% ipython --no-banner

In [1]: import numpy as np

In [2]: from numpy import linalg as LA

In [3]: np.set_printoptions(suppress=True, linewidth=100)

In [4]: def tidy(a):
   ...:     return np.round(a, 2) + 0
   ...: 

In [5]: Q, _ = LA.qr(np.array([[-0.3, 0.0, 0.6, -0.5, 1.0],
   ...:     [-0.3, -0.1, 0.5, 0.8, 0.1],
   ...:     [-1.2, -0.2, -1.0, -0.9, -0.6],
   ...:     [-0.1, 0.2, 1.5, 1.0, -0.4],
   ...:     [1.8, -1.6, -1.1, 0.1, 0.5]]))

In [6]: arr = Q[:, :5]

In [7]: print(tidy(arr))
[[-0.14 -0.15  0.43  0.81 -0.34]
 [-0.14 -0.24  0.44 -0.57 -0.64]
 [-0.54 -0.76 -0.15 -0.02  0.31]
 [-0.05  0.13  0.77 -0.13  0.61]
 [ 0.82 -0.57  0.09  0.02  0.08]]

In [8]: print(tidy(LA.norm(arr, 2)))
1.0

In [9]: print(tidy(LA.norm(arr[4], 1)), tidy(LA.norm(arr[4], np.inf)))
1.57 0.82

In [10]: print(tidy(LA.norm(arr, "nuc")))
5.0

In [11]: vec = np.array([5, 6, 4, 9, 0])

In [12]: print(5 - LA.matrix_rank(arr - np.eye(5), tol=1e-8))
1

In [13]: print(tidy(np.sort(np.abs(np.degrees(np.angle(LA.eigvals(arr)))))))
[  0.    94.91  94.91 134.75 134.75]

In [14]: print(tidy(LA.det(arr)))
1.0

In [15]: print(tidy(np.abs(LA.eigvals(arr))))
[1. 1. 1. 1. 1.]

In [16]: Z = np.array([[1, -3, 3, -3], [-2, -1, -1, 3]])

In [17]: rng = np.random.default_rng(48203)

In [18]: feats = rng.normal(size=(18, 2)) @ Z + np.array([2, -1, 3, 2])

In [19]: print(tidy(feats))
[[-3.38  3.17 -4.6  13.02]
 [ 1.7  -0.98  2.73  2.53]
 [ 1.39 -1.22  2.64  2.95]
 [ 1.91 -1.38  3.19  1.99]
 [ 1.63 -2.05  3.43  2.19]
 [ 1.12 -1.59  2.67  3.25]
 [ 0.45 -2.95  3.07  3.82]
 [ 2.39 -2.17  4.17  0.83]
 [ 1.43 -4.64  5.11  1.41]
 [ 3.34 -2.31  5.08 -0.86]
 [-1.29 -1.06  0.22  7.61]
 [-1.15 -1.46  0.63  7.2 ]
 [ 2.15  0.3   2.19  2.31]
 [ 1.18 -3.56  4.12  2.31]
 [-1.14 -2.55  1.42  6.72]
 [ 1.53  0.96  1.2   3.64]
 [ 4.02 -8.79 10.3  -4.8 ]
 [ 3.11 -0.61  3.68  0.26]]

In [20]: t3 = np.stack([feats, -3 * feats, feats[::-1]])

In [21]: print(LA.matrix_rank(t3))
[3 3 3]

In [22]: print(tidy(LA.norm(t3, axis=(1, 2))))
[30.93 92.79 30.93]

In [23]: print((t3 @ feats.T).shape)
(3, 18, 18)

In [24]: Uu, sigma, VT = LA.svd(feats)

In [25]: evecs = VT[:(sigma > 1e-8).sum()]

In [26]: vec = feats[9] + 3 * feats[7] + rng.integers(2) * np.eye(4)[2]

In [27]: print(tidy(vec))
[10.52 -8.82 18.6   1.62]

In [28]: print(tidy(LA.norm(vec - evecs.T @ evecs @ vec)))
0.62

In [29]: E = np.load("layer2.npy")

In [30]: print(E)
[[ -3.54 -12.89  -3.39]
 [ -5.18  -5.12   3.64]
 [ -4.63  -3.98  -2.74]
 [ -6.03   7.86   7.31]
 [-10.56   1.79   3.93]
 [ -6.77  -7.32   4.95]
 [  0.73   0.76  -9.56]
 [  6.09   2.41  -1.82]
 [  5.27  -9.54  -7.7 ]
 [  0.72   1.85  -9.21]
 [ 14.62  -1.26   3.1 ]
 [ -6.51   4.29  -3.01]
 [-11.28 -15.48  -1.97]]

In [31]: M2 = np.array([[2, 1], [0, 5], [0, 5]])

In [32]: print(np.vstack([E, M2.T]).shape)
(15, 3)

In [33]: print(LA.matrix_rank(np.vstack([E, M2.T])))
3

In [34]: M = 4 * np.eye(5) + np.eye(5, k=1)

In [35]: print(M)
[[4. 1. 0. 0. 0.]
 [0. 4. 1. 0. 0.]
 [0. 0. 4. 1. 0.]
 [0. 0. 0. 4. 1.]
 [0. 0. 0. 0. 4.]]

In [36]: Q, r_ = LA.qr(M)

In [37]: print(np.allclose(r_.T @ r_, M.T @ M))
True

In [38]: print(Q.T @ Q)
[[1. 0. 0. 0. 0.]
 [0. 1. 0. 0. 0.]
 [0. 0. 1. 0. 0.]
 [0. 0. 0. 1. 0.]
 [0. 0. 0. 0. 1.]]

In [39]: print(Q.shape, r_.shape)
(5, 5) (5, 5)

In [40]: print(np.abs(np.diag(r_)))
[4. 4. 4. 4. 4.]

In [41]: print(Q)
[[ 1.  0.  0.  0.  0.]
 [-0.  1.  0.  0.  0.]
 [-0. -0.  1.  0.  0.]
 [-0. -0. -0.  1.  0.]
 [-0. -0. -0. -0.  1.]]

In [42]: print(LA.matrix_rank(M))
5

In [43]: print(tidy(LA.norm(M)))
9.17

In [44]: print(M.sum(axis=1))
[5. 5. 5. 5. 4.]

In [45]: print(np.unravel_index(np.abs(M).argmax(), M.shape))
(np.int64(0), np.int64(0))

In [46]: print(M.sum(axis=0))
[4. 5. 5. 5. 5.]

In [47]: vec = np.array([-2, -1, 0, 2, 0])

In [48]: y = M @ vec

In [49]: print(y)
[-9. -4.  2.  8.  0.]

In [50]: print(tidy(LA.solve(M, y)))
[-2. -1.  0.  2.  0.]

In [51]: print(tidy(LA.solve(M, -1 * y)))
[ 2.  1.  0. -2.  0.]

In [52]: labels = rng.permutation(5)

In [53]: print(labels)
[3 0 2 1 4]

In [54]: M2 = M[labels][:, labels]

In [55]: print(M2)
[[4. 0. 0. 0. 1.]
 [0. 4. 0. 1. 0.]
 [1. 0. 4. 0. 0.]
 [0. 0. 1. 4. 0.]
 [0. 0. 0. 0. 4.]]

In [56]: print(np.trace(M2))
20.0

In [57]: print(np.diag(M2))
[4. 4. 4. 4. 4.]

In [58]: print(tidy(LA.det(M2)), tidy(LA.det(M[labels])))
1024.0 1024.0

In [59]: Q, evecs = LA.qr(M2[:, :3])[0], LA.qr(M2[:, 3:])[0]

In [60]: sigma = LA.svd(Q.T @ evecs, compute_uv=False)

In [61]: print(tidy(sigma))
[0.35 0.24]

In [62]: print((sigma > 0.9).sum())
0

In [63]: X = np.array([[4, 0, 0, 0, 0, 8],
    ...:     [0, 6, 0, 9, 8, 0],
    ...:     [0, 0, 8, 8, 1, 0],
    ...:     [0, 4, 8, 9, 4, 0],
    ...:     [0, 2, 4, 5, 1, 0],
    ...:     [7, 0, 0, 0, 0, 4]])

In [64]: M2 = X / np.sqrt((X ** 2).mean(axis=1, keepdims=True))

In [65]: print(tidy(LA.norm(M2, axis=1)))
[2.45 2.45 2.45 2.45 2.45 2.45]

In [66]: print(tidy(X - X.mean(axis=1, keepdims=True)))
[[ 2.   -2.   -2.   -2.   -2.    6.  ]
 [-3.83  2.17 -3.83  5.17  4.17 -3.83]
 [-2.83 -2.83  5.17  5.17 -1.83 -2.83]
 [-4.17 -0.17  3.83  4.83 -0.17 -4.17]
 [-2.    0.    2.    3.   -1.   -2.  ]
 [ 5.17 -1.83 -1.83 -1.83 -1.83  2.17]]

In [67]: print(tidy(LA.det(X)))
-11840.0

In [68]: print(X @ X)
[[ 72   0   0   0   0  64]
 [  0  88 104 175  92   0]
 [  0  34 132 141  41   0]
 [  0  68 152 201  80   0]
 [  0  34  76 100  41   0]
 [ 56   0   0   0   0  72]]

In [69]: print(tidy(LA.norm(X) ** 2 / LA.norm(X, 2) ** 2))
1.51

In [70]: print(tidy(LA.norm(X, axis=1)))
[ 8.94 13.45 11.36 13.3   6.78  8.06]

In [71]: print(LA.norm(X, axis=1).argmax())
1

In [72]: print(tidy(LA.norm(X, axis=0)))
[ 8.06  7.48 12.   15.84  9.06  8.94]

In [73]: W1 = np.array([[4, 8, 0, 6, 5],
    ...:     [7, 1, 2, 6, 8],
    ...:     [7, 8, 8, 9, 9],
    ...:     [6, 8, 4, 9, 3],
    ...:     [2, 0, 1, 0, 7],
    ...:     [7, 9, 0, 0, 9]])

In [74]: coef = np.array([5, 5, -5, -3, 5])

In [75]: act = np.maximum(X @ W1 + coef, 0)

In [76]: print(LA.matrix_rank(act))
5

In [77]: Z = np.array([[0, 2], [1, -1], [-2, 0], [2, -2], [-2, -1]])

In [78]: print(act @ Z)
[[ -43  -94]
 [ -63 -213]
 [  15 -301]
 [ -49 -355]
 [  -3 -180]
 [  23 -129]]

In [79]: print((act @ Z).round(6).argmax(axis=1))
[0 0 0 0 0 0]

In [80]: print(W1 @ Z)
[[ 10 -17]
 [ -7  -7]
 [ -8 -21]
 [ 12 -17]
 [-16  -3]
 [ -9  -4]]
